$ python -q
>>> import numpy as np
>>> np.set_printoptions(suppress=True, linewidth=100)
>>> m1 = np.load("arr.npy")
>>> print(m1)
[[ 0  1  0  0  3  3]
 [ 2 -2  1 -1  2 -2]
 [-3  0 -2  3  0 -1]
 [ 1  3  0  1  3 -1]
 [-1  1 -3  0  0  1]
 [ 0 -2 -3  3  2 -2]]
>>> rng = np.random.default_rng(5770)
>>> lab = rng.permutation(6)
>>> B = m1[:, lab] * rng.choice([-1, 1], 6)
>>> print(B)
[[ 0 -3  0  3 -1  0]
 [ 2 -2  1 -2  2  1]
 [-3  0 -3 -1  0 -2]
 [ 1 -3 -1 -1 -3  0]
 [-1  0  0  1 -1 -3]
 [ 0 -2 -3 -2  2 -3]]
>>> U, _, Vt = np.linalg.svd(m1.T @ B)
>>> print(np.round(np.linalg.lstsq(m1, B)[0], 1) + 0)
[[ 1.  0.  0.  0.  0.  0.]
 [ 0.  0.  0.  0. -1.  0.]
 [ 0.  0.  0.  0.  0.  1.]
 [ 0.  0. -1.  0.  0.  0.]
 [ 0. -1.  0.  0.  0.  0.]
 [ 0.  0.  0.  1.  0.  0.]]
>>> print(lab)
[0 4 3 5 1 2]
>>> print(np.linalg.matrix_power(m1, 4))
[[ -12 -287  -94   58  134  -13]
 [ -83  422  156 -189 -126  404]
 [-120  -77 -158  138  -52  -51]
 [  35  -63  -42  -11  -16   17]
 [  34 -170 -130  142   32 -218]
 [-129  328  -76  -71 -144  328]]
>>> print(np.allclose(m1 @ m1.T, m1.T @ m1))
False
>>> print(np.allclose(m1, m1.T))
False
>>> print(np.trace(m1))
-5
>>> print(np.round(np.linalg.det(m1), 1))
-1410.0
>>> print(m1 @ m1)
[[ -1  -5 -17   8   8  -5]
 [-10   9  -4  -2  -5  16]
 [  9   8   7  -6  -2  -8]
 [  4   3  -3  -5  10   1]
 [ 11  -5   4  -7   1  -4]
 [  6  19   4 -10   1  10]]
>>> f = np.array([-1, 2, 0, 1, 1, -1, 2, 2])
>>> K = np.array([np.roll(f, i) for i in range(8)])
>>> print(K)
[[-1  2  0  1  1 -1  2  2]
 [ 2 -1  2  0  1  1 -1  2]
 [ 2  2 -1  2  0  1  1 -1]
 [-1  2  2 -1  2  0  1  1]
 [ 1 -1  2  2 -1  2  0  1]
 [ 1  1 -1  2  2 -1  2  0]
 [ 0  1  1 -1  2  2 -1  2]
 [ 2  0  1  1 -1  2  2 -1]]
>>> print(m1.reshape(-1, 2))
[[ 0  1]
 [ 0  0]
 [ 3  3]
 [ 2 -2]
 [ 1 -1]
 [ 2 -2]
 [-3  0]
 [-2  3]
 [ 0 -1]
 [ 1  3]
 [ 0  1]
 [ 3 -1]
 [-1  1]
 [-3  0]
 [ 0  1]
 [ 0 -2]
 [-3  3]
 [ 2 -2]]
>>> print(m1.ravel(order="F"))
[ 0  2 -3  1 -1  0  1 -2  0  3  1 -2  0  1 -2  0 -3 -3  0 -1  3  1  0  3  3  2  0  3  0  2  3 -2 -1
 -1  1 -2]
>>> print(m1.reshape(2, -1))
[[ 0  1  0  0  3  3  2 -2  1 -1  2 -2 -3  0 -2  3  0 -1]
 [ 1  3  0  1  3 -1 -1  1 -3  0  0  1  0 -2 -3  3  2 -2]]
>>> T = m1.reshape(6, 2, -1)
>>> print(T.sum(axis=1))
[[ 0  4  3]
 [ 1  0 -1]
 [ 0  0 -3]
 [ 2  6 -1]
 [-1  1 -2]
 [ 3  0 -5]]
>>> print(T.transpose(1, 0, 2))
[[[ 0  1  0]
  [ 2 -2  1]
  [-3  0 -2]
  [ 1  3  0]
  [-1  1 -3]
  [ 0 -2 -3]]

 [[ 0  3  3]
  [-1  2 -2]
  [ 3  0 -1]
  [ 1  3 -1]
  [ 0  0  1]
  [ 3  2 -2]]]
>>> print(np.swapaxes(T, 1, 2)[2])
[[-3  3]
 [ 0  0]
 [-2 -1]]
>>> x = np.array([2, -2, -2, 1, 1, 2, 0, 2])
>>> rhs = K @ x
>>> print(rhs)
[-2  9  4 -7  7  4  5  4]
>>> print(np.round(np.linalg.solve(K, K[:, 3]), 1) + 0)
[0. 0. 0. 1. 0. 0. 0. 0.]
>>> print((K @ K)[0])
[ 8 -2 13 -2  2 14 -3  6]
>>> print(K @ (-1.0) ** np.arange(8))
[-2.  2. -2.  2. -2.  2. -2.  2.]
>>> B = K + rng.integers(-2, 3, (8, 3)) @ rng.integers(-2, 3, (3, 8))
>>> print(B)
[[-1  2  0  1  1 -1  2  2]
 [-3  1  5  1 -2  5 -3  1]
 [ 0  4 -1  4 -4  5  3 -5]
 [ 1 -2  0 -3  8 -4 -3 -1]
 [-2  0  3  3 -3  5 -1 -2]
 [ 3  1 -5  4  0  1  6 -8]
 [-3  2  5 -2  2  2 -4  8]
 [ 2  0  1  1 -1  2  2 -1]]
>>> print(B - K)
[[ 0  0  0  0  0  0  0  0]
 [-5  2  3  1 -3  4 -2 -1]
 [-2  2  0  2 -4  4  2 -4]
 [ 2 -4 -2 -2  6 -4 -4 -2]
 [-3  1  1  1 -2  3 -1 -3]
 [ 2  0 -4  2 -2  2  4 -8]
 [-3  1  4 -1  0  0 -3  6]
 [ 0  0  0  0  0  0  0  0]]
>>> gram = K.T @ K
>>> print(np.linalg.matrix_rank(gram))
8
>>> print(gram)
[[16 -2  3 10 -2 10  3 -2]
 [-2 16 -2  3 10 -2 10  3]
 [ 3 -2 16 -2  3 10 -2 10]
 [10  3 -2 16 -2  3 10 -2]
 [-2 10  3 -2 16 -2  3 10]
 [10 -2 10  3 -2 16 -2  3]
 [ 3 10 -2 10  3 -2 16 -2]
 [-2  3 10 -2 10  3 -2 16]]
>>> print(np.round(np.linalg.eigvalsh(gram)[::-1], 1))
[36. 35. 35.  8.  8.  4.  1.  1.]
>>> print(np.trace(gram), (K ** 2).sum())
128 128
>>> F = np.load("test5.npy")
>>> print(F)
[[ 3  0  0]
 [-1  2  3]
 [-1 -1 -3]]
>>> q = F.astype(float).copy()
>>> for j in range(3):
...     q[:, j] -= q[:, :j] @ (q[:, :j].T @ q[:, j])
...     q[:, j] /= np.linalg.norm(q[:, j])
... 
>>> print(np.round(q.T @ F, 1) + 0)
[[ 3.3 -0.3  0. ]
 [ 0.   2.2  4.1]
 [ 0.   0.   1.2]]
>>> q, r_ = np.linalg.qr(F)
>>> print(r_.round(1))
[[-3.3  0.3  0. ]
 [ 0.  -2.2 -4.1]
 [ 0.   0.  -1.2]]
>>> print(round(float(np.trace(q @ q.T)), 1))
3.0
>>> print(np.round(q @ r_, 1) + 0)
[[ 3.  0.  0.]
 [-1.  2.  3.]
 [-1. -1. -3.]]
>>> mat = np.array([[0, 1, 0, 0, 0, 0, 0],
...     [1, 0, 0, 0, 0, 0, 0],
...     [0, 0, 0, 1, 0, 0, 0],
...     [0, 0, 1, 0, 0, 0, 0],
...     [0, 0, 0, 0, 0, 1, 0],
...     [0, 0, 0, 0, 1, 0, 1],
...     [0, 0, 0, 0, 0, 1, 0]])
>>> print(mat)
[[0 1 0 0 0 0 0]
 [1 0 0 0 0 0 0]
 [0 0 0 1 0 0 0]
 [0 0 1 0 0 0 0]
 [0 0 0 0 0 1 0]
 [0 0 0 0 1 0 1]
 [0 0 0 0 0 1 0]]
>>> ev, vecs = np.linalg.eigh(mat)
>>> x = np.array([-6, -5, 6, -5, 9, 8, 3])
>>> print(np.round(np.linalg.eigvalsh(mat[1:, 1:]), 1) + 0)
[-1.4 -1.   0.   0.   1.   1.4]
>>> print(np.round(vecs * np.abs(ev) @ vecs.T, 1) + 0)
[[1.  0.  0.  0.  0.  0.  0. ]
 [0.  1.  0.  0.  0.  0.  0. ]
 [0.  0.  1.  0.  0.  0.  0. ]
 [0.  0.  0.  1.  0.  0.  0. ]
 [0.  0.  0.  0.  0.7 0.  0.7]
 [0.  0.  0.  0.  0.  1.4 0. ]
 [0.  0.  0.  0.  0.7 0.  0.7]]
>>> print(np.abs(mat).sum(axis=1).max(), round(float(np.abs(ev).max()), 1))
2 1.4
